$ python -q
>>> import numpy as np
>>> import numpy.linalg as la
>>> np.set_printoptions(suppress=True, linewidth=140)
>>> X = np.array([[16, 3, -3], [3, 18, 0], [-3, 0, 12]])
>>> vec = np.array([0, 0, 2])
>>> target = X @ vec
>>> target
array([-6,  0, 24])
>>> np.round(la.solve(X, 3 * target), 3)
array([0., 0., 6.])
>>> np.round(la.solve(X.T, X[2]), 3)
array([0., 0., 1.])
>>> np.round(la.solve(X, target), 3)
array([0., 0., 2.])
>>> la.matrix_power(X, 4)
array([[ 92536,  62670, -36786],
       [ 62670, 121374, -12942],
       [-36786, -12942,  30546]])
>>> np.trace(X)
np.int64(46)
>>> np.allclose(X @ X.T, X.T @ X)
True
>>> f, r1 = X[0], X[2]
>>> f @ r1
np.int64(-84)
>>> f @ f
np.int64(274)
>>> p = (f @ r1) / (f @ f) * f
>>> p.round(3)
array([-4.905, -0.92 ,  0.92 ])
>>> round(la.norm(f + r1) ** 2 + la.norm(f - r1) ** 2, 3)
np.float64(854.0)
>>> np.round(r1 - p, 3)
array([ 1.905,  0.92 , 11.08 ])
>>> W0 = np.loadtxt("a.csv", delimiter=",")
>>> W0
array([[1.   , 0.7  , 0.49 , 0.343, 0.24 ],
       [0.7  , 1.   , 0.7  , 0.49 , 0.343],
       [0.49 , 0.7  , 1.   , 0.7  , 0.49 ],
       [0.343, 0.49 , 0.7  , 1.   , 0.7  ],
       [0.24 , 0.343, 0.49 , 0.7  , 1.   ]])
>>> # symmetric
>>> L = la.cholesky(W0)
>>> L.round(3)
array([[1.   , 0.   , 0.   , 0.   , 0.   ],
       [0.7  , 0.714, 0.   , 0.   , 0.   ],
       [0.49 , 0.5  , 0.714, 0.   , 0.   ],
       [0.343, 0.35 , 0.5  , 0.714, 0.   ],
       [0.24 , 0.245, 0.35 , 0.5  , 0.714]])
>>> la.eigvalsh(W0).min() > 0
np.True_
>>> np.round(np.diag(L) ** 2, 3)
array([1.  , 0.51, 0.51, 0.51, 0.51])
>>> vec = np.ones(5)
>>> for _ in range(3):
...     vec = W0 @ vec
...     vec /= la.norm(vec)
...     print(round(vec @ W0 @ vec, 3))
... 
3.102
3.103
3.103
>>> vec.round(3)
array([0.394, 0.47 , 0.497, 0.47 , 0.394])
>>> np.round(la.eigvalsh(W0)[-1], 3)
np.float64(3.103)
>>> A2 = X[0, 0] * X[1:] - np.outer(X[1:, 0], X[0])
>>> A2
array([[  0, 279,   9],
       [  0,   9, 183]])
>>> np.round(X[:, 0] / X[0, 0], 3)
array([ 1.   ,  0.188, -0.188])
>>> def softmax(z):
...     e = np.exp(z - z.max(axis=-1, keepdims=True))
...     return e / e.sum(axis=-1, keepdims=True)
... 
>>> softmax(A2).sum(axis=1)
array([1., 1.])
>>> np.round(softmax(A2[0] + 2), 3) + 0
array([0., 1., 0.])
>>> S = A2 @ A2.T / np.sqrt(3)
>>> softmax(S).round(6).argmax(axis=1)
array([0, 1])
